In [1]: import numpy as np

In [2]: from numpy import linalg as LA

In [3]: np.set_printoptions(precision=3, suppress=True, linewidth=200, sign=" ")

In [4]: th = np.deg2rad(36)

In [5]: m1 = np.eye(6)

In [6]: m1[np.ix_([0, 2], [0, 2])] = [[np.cos(th), -np.sin(th)], [np.sin(th), np.cos(th)]]

In [7]: m1
Out[7]: 
array([[ 0.809,  0.   , -0.588,  0.   ,  0.   ,  0.   ],
       [ 0.   ,  1.   ,  0.   ,  0.   ,  0.   ,  0.   ],
       [ 0.588,  0.   ,  0.809,  0.   ,  0.   ,  0.   ],
       [ 0.   ,  0.   ,  0.   ,  1.   ,  0.   ,  0.   ],
       [ 0.   ,  0.   ,  0.   ,  0.   ,  1.   ,  0.   ],
       [ 0.   ,  0.   ,  0.   ,  0.   ,  0.   ,  1.   ]])

In [8]: rng = np.random.default_rng(6482)

In [9]: lab = rng.permutation(6)

In [10]: lab
Out[10]: array([ 0,  2,  3,  1,  4,  5])

In [11]: out = m1[lab][:, lab]

In [12]: np.sort(np.abs(LA.eigvals(out)))
Out[12]: array([ 1.,  1.,  1.,  1.,  1.,  1.])

In [13]: round(LA.det(out), 3), np.round(LA.det(m1[lab]), 3)
Out[13]: (np.float64(1.0), np.float64(1.0))

In [14]: np.round(np.trace(out), 3)
Out[14]: np.float64(5.618)

In [15]: x = np.array([0, 2, 2, 3, 3, 3])

In [16]: rhs = m1 @ x

In [17]: rhs
Out[17]: array([-1.176,  2.   ,  1.618,  3.   ,  3.   ,  3.   ])

In [18]: LA.solve(m1, rhs + m1[:, 3])
Out[18]: array([ 0.,  2.,  2.,  4.,  3.,  3.])

In [19]: LA.solve(m1, 2 * rhs)
Out[19]: array([ 0.,  4.,  4.,  6.,  6.,  6.])

In [20]: LA.solve(m1, rhs)
Out[20]: array([ 0.,  2.,  2.,  3.,  3.,  3.])

In [21]: LA.solve(m1, m1[:, 4])
Out[21]: array([ 0.,  0.,  0.,  0.,  1.,  0.])
